In [1]: import numpy as np

In [2]: import numpy.linalg as la

In [3]: np.set_printoptions(precision=1, suppress=True, linewidth=120, sign=" ")

In [4]: rnd = lambda a: np.round(a, 1) + 0

In [5]: m1 = np.array([[-1, -1, 0, 2, 2, 1, -1, -2, 1, 0],
   ...:     [0, -2, 1, -2, 1, 1, 0, 2, 0, 1],
   ...:     [1, -1, 2, -2, 0, 2, 1, -2, -2, 0],
   ...:     [0, -2, 2, -2, 1, 1, -1, -1, 0, 1],
   ...:     [1, 2, 2, 1, 2, 2, -2, -1, 0, -1],
   ...:     [-2, 0, -1, 2, -2, 2, -1, -2, -2, 1]])

In [6]: m1[:, 3] = 3 * m1[:, 6]

In [7]: m1
Out[7]: 
array([[-1, -1,  0, -3,  2,  1, -1, -2,  1,  0],
       [ 0, -2,  1,  0,  1,  1,  0,  2,  0,  1],
       [ 1, -1,  2,  3,  0,  2,  1, -2, -2,  0],
       [ 0, -2,  2, -3,  1,  1, -1, -1,  0,  1],
       [ 1,  2,  2, -6,  2,  2, -2, -1,  0, -1],
       [-2,  0, -1, -3, -2,  2, -1, -2, -2,  1]])

In [8]: def softmax(z):
   ...:     e = np.exp(z - z.max(axis=-1, keepdims=True))
   ...:     return e / e.sum(axis=-1, keepdims=True)
   ...: 

In [9]: rnd(softmax(m1[1]))
Out[9]: array([ 0. ,  0. ,  0.1,  0. ,  0.1,  0.1,  0. ,  0.3,  0. ,  0.1])

In [10]: rnd(softmax(m1[1] + 4))
Out[10]: array([ 0. ,  0. ,  0.1,  0. ,  0.1,  0.1,  0. ,  0.3,  0. ,  0.1])

In [11]: rnd(softmax(10 * m1[1]))
Out[11]: array([ 0.,  0.,  0.,  0.,  0.,  0.,  0.,  1.,  0.,  0.])

In [12]: S = m1 @ m1.T / np.sqrt(10)

In [13]: rnd(softmax(S + np.triu(np.full(S.shape, -np.inf), 1)))
Out[13]: 
array([[ 1. ,  0. ,  0. ,  0. ,  0. ,  0. ],
       [ 0. ,  1. ,  0. ,  0. ,  0. ,  0. ],
       [ 0. ,  0. ,  1. ,  0. ,  0. ,  0. ],
       [ 0.2,  0. ,  0. ,  0.8,  0. ,  0. ],
       [ 0. ,  0. ,  0. ,  0. ,  1. ,  0. ],
       [ 0. ,  0. ,  0. ,  0. ,  0. ,  1. ]])

In [14]: rnd(softmax(S))
Out[14]: 
array([[ 0.3,  0. ,  0. ,  0.1,  0.7,  0. ],
       [ 0. ,  0.8,  0. ,  0.2,  0. ,  0. ],
       [ 0. ,  0. ,  1. ,  0. ,  0. ,  0. ],
       [ 0.1,  0. ,  0. ,  0.3,  0.6,  0. ],
       [ 0. ,  0. ,  0. ,  0. ,  1. ,  0. ],
       [ 0. ,  0. ,  0. ,  0. ,  0. ,  1. ]])

In [15]: arr = np.loadtxt("m.csv", delimiter=",")

In [16]: arr
Out[16]: 
array([[-30.5, -18.5, -18.4,  10.2,  39. , -50.7, -20.1, -30.8, -38.8, -51.6],
       [-29.4, -20.2, -21.5,   9.3,  40.6, -50.7, -19.3, -29.2, -40. , -50.4],
       [-29.7, -19.4, -18.5,  11.6,  40.7, -51.9, -20.2, -30.5, -38.8, -50.5],
       [-30.1, -19.2, -19.9,   9.4,  40.9, -50.4, -18.7, -30.3, -39.9, -50. ],
       [-30.6, -20.9, -20.5,  10.3,  40.6, -49.4, -21.4, -30.3, -40.3, -50.4],
       [-29.8, -19.6, -20.6,   7.4,  37.9, -48.7, -20. , -28.7, -39.2, -49.2],
       [-31.7, -21.2, -19.4,   9.3,  40.1, -48.5, -19.4, -30.8, -39.8, -48.1],
       [-29.2, -19.9, -19. ,  10.1,  40.9, -48.5, -20.1, -31. , -41.6, -49.4],
       [-29.9, -20.4, -19.8,   9. ,  39.3, -49.4, -19.3, -29.5, -39.9, -48.9],
       [-31.6, -22.6, -21.5,   9.7,  39.9, -51. , -18.1, -29. , -39.3, -50.1],
       [-29.2, -19.8, -19.6,   9. ,  40.4, -50.4, -21.3, -29.9, -38.9, -48.9],
       [-30.5, -18.5, -19.3,   9.3,  40.2, -51.5, -20.9, -31.7, -39.4, -50.4],
       [-29.2, -18.4, -19.2,  10.1,  40.7, -50.2, -19.2, -29.8, -39.9, -47.8],
       [-30.4, -20.3, -17.9,   8.8,  39.8, -49.4, -20.5, -29.6, -40.8, -50.8],
       [-31.2, -20.7, -21.9,   8.3,  39.5, -47.8, -19.2, -29.3, -40.2, -46.5],
       [-29. , -19.3, -20.2,   9.8,  40.6, -50.1, -20.6, -28.9, -40. , -50.4],
       [-28.6, -20.2, -19.6,  11.3,  40.1, -50.2, -20. , -29.3, -40.4, -50.8],
       [-29.8, -20.3, -19.5,   9.9,  40.7, -51.4, -19.7, -30. , -40.2, -50.1],
       [-28.7, -19.5, -20.9,   9.4,  40.2, -51.7, -20.7, -31.2, -39.6, -49.8]])

In [17]: P = arr @ la.solve(arr.T @ arr, arr.T)

In [18]: rnd(la.eigvalsh(P))
Out[18]: array([ 0.,  0.,  0.,  0.,  0.,  0.,  0.,  0.,  0.,  1.,  1.,  1.,  1.,  1.,  1.,  1.,  1.,  1.,  1.])

In [19]: rnd(np.trace(P))
Out[19]: np.float64(10.0)

In [20]: np.allclose(P @ P, P)
Out[20]: True

In [21]: vec = np.array([9, 7, 9, 2, 2, 4, 4, 3, 6, 4])

In [22]: rhs = arr @ vec

In [23]: c, lr = np.zeros(10), 1 / la.norm(arr, 2) ** 2

In [24]: for i in range(6):
    ...:     c -= lr * arr.T @ (arr @ c - rhs)
    ...:     if i % 2 == 0: print(i, round(la.norm(arr @ c - rhs), 1))
    ...: 
0 77.1
2 77.1
4 77.1

In [25]: rnd(la.cond(arr))
Out[25]: np.float64(370.7)

In [26]: A2 = arr / np.sqrt((arr ** 2).mean(axis=1, keepdims=True))

In [27]: rnd(la.norm(A2, axis=1))
Out[27]: 
array([ 3.2,  3.2,  3.2,  3.2,  3.2,  3.2,  3.2,  3.2,  3.2,  3.2,  3.2,  3.2,  3.2,  3.2,  3.2,  3.2,  3.2,  3.2,
        3.2])

In [28]: la.matrix_rank(A2) == la.matrix_rank(arr)
Out[28]: np.True_

In [29]: rnd(A2[11])
Out[29]: array([-0.9, -0.5, -0.6,  0.3,  1.2, -1.5, -0.6, -0.9, -1.2, -1.5])

In [30]: K = np.loadtxt("sample7.csv", delimiter=",")

In [31]: K
Out[31]: 
array([[-1., -1., -1., -1., -1., -1.],
       [-1., -1., -1., -1., -1., -1.],
       [-1.,  1., -1.,  1., -1.,  1.],
       [-1., -1., -1., -1., -1., -1.],
       [-1., -1., -1., -1., -1., -1.],
       [-1.,  1., -1.,  1., -1.,  1.]])

In [32]: # row 1 repeats row 0

In [33]: A2 = K / la.norm(K, axis=1, keepdims=True)

In [34]: gram = A2 @ A2.T

In [35]: rnd(gram[5])
Out[35]: array([ 0.,  0.,  1.,  0.,  0.,  1.])

In [36]: rnd(gram)
Out[36]: 
array([[ 1.,  1.,  0.,  1.,  1.,  0.],
       [ 1.,  1.,  0.,  1.,  1.,  0.],
       [ 0.,  0.,  1.,  0.,  0.,  1.],
       [ 1.,  1.,  0.,  1.,  1.,  0.],
       [ 1.,  1.,  0.,  1.,  1.,  0.],
       [ 0.,  0.,  1.,  0.,  0.,  1.]])

In [37]: np.argwhere(np.triu(np.abs(gram) > 0.95, 1))
Out[37]: 
array([[ 0,  1],
       [ 0,  3],
       [ 0,  4],
       [ 1,  3],
       [ 1,  4],
       [ 2,  5],
       [ 3,  4]])

In [38]: rnd(la.norm(K[2] - K[4]))
Out[38]: np.float64(3.5)

In [39]: rnd(la.norm(K) ** 2 / la.norm(K, 2) ** 2)
Out[39]: np.float64(1.5)

In [40]: rnd(K @ la.pinv(K) @ K)
Out[40]: 
array([[-1., -1., -1., -1., -1., -1.],
       [-1., -1., -1., -1., -1., -1.],
       [-1.,  1., -1.,  1., -1.,  1.],
       [-1., -1., -1., -1., -1., -1.],
       [-1., -1., -1., -1., -1., -1.],
       [-1.,  1., -1.,  1., -1.,  1.]])

In [41]: la.inv(K)
LinAlgError: Singular matrix


In [42]: np.abs(np.diag(la.qr(K)[1])) > 1e-9
Out[42]: array([ True,  True, False, False, False, False])

In [43]: r = la.matrix_rank(K)

In [44]: r
Out[44]: np.int64(2)

In [45]: N = la.svd(K)[2][r:].T

In [46]: rnd(N @ N.T)
Out[46]: 
array([[ 0.7,  0. , -0.3,  0. , -0.3,  0. ],
       [ 0. ,  0.7,  0. , -0.3,  0. , -0.3],
       [-0.3,  0. ,  0.7,  0. , -0.3,  0. ],
       [ 0. , -0.3,  0. ,  0.7,  0. , -0.3],
       [-0.3,  0. , -0.3,  0. ,  0.7,  0. ],
       [ 0. , -0.3,  0. , -0.3,  0. ,  0.7]])

In [47]: rnd(K @ N)
Out[47]: 
array([[ 0.,  0.,  0.,  0.],
       [ 0.,  0.,  0.,  0.],
       [ 0.,  0.,  0.,  0.],
       [ 0.,  0.,  0.,  0.],
       [ 0.,  0.,  0.,  0.],
       [ 0.,  0.,  0.,  0.]])

In [48]: la.matrix_rank(K.T @ K), la.matrix_rank(K @ K.T)
Out[48]: (np.int64(2), np.int64(2))

In [49]: [int(la.matrix_rank(np.delete(K, i, axis=0))) for i in range(6)]
Out[49]: [2, 2, 2, 2, 2, 2]
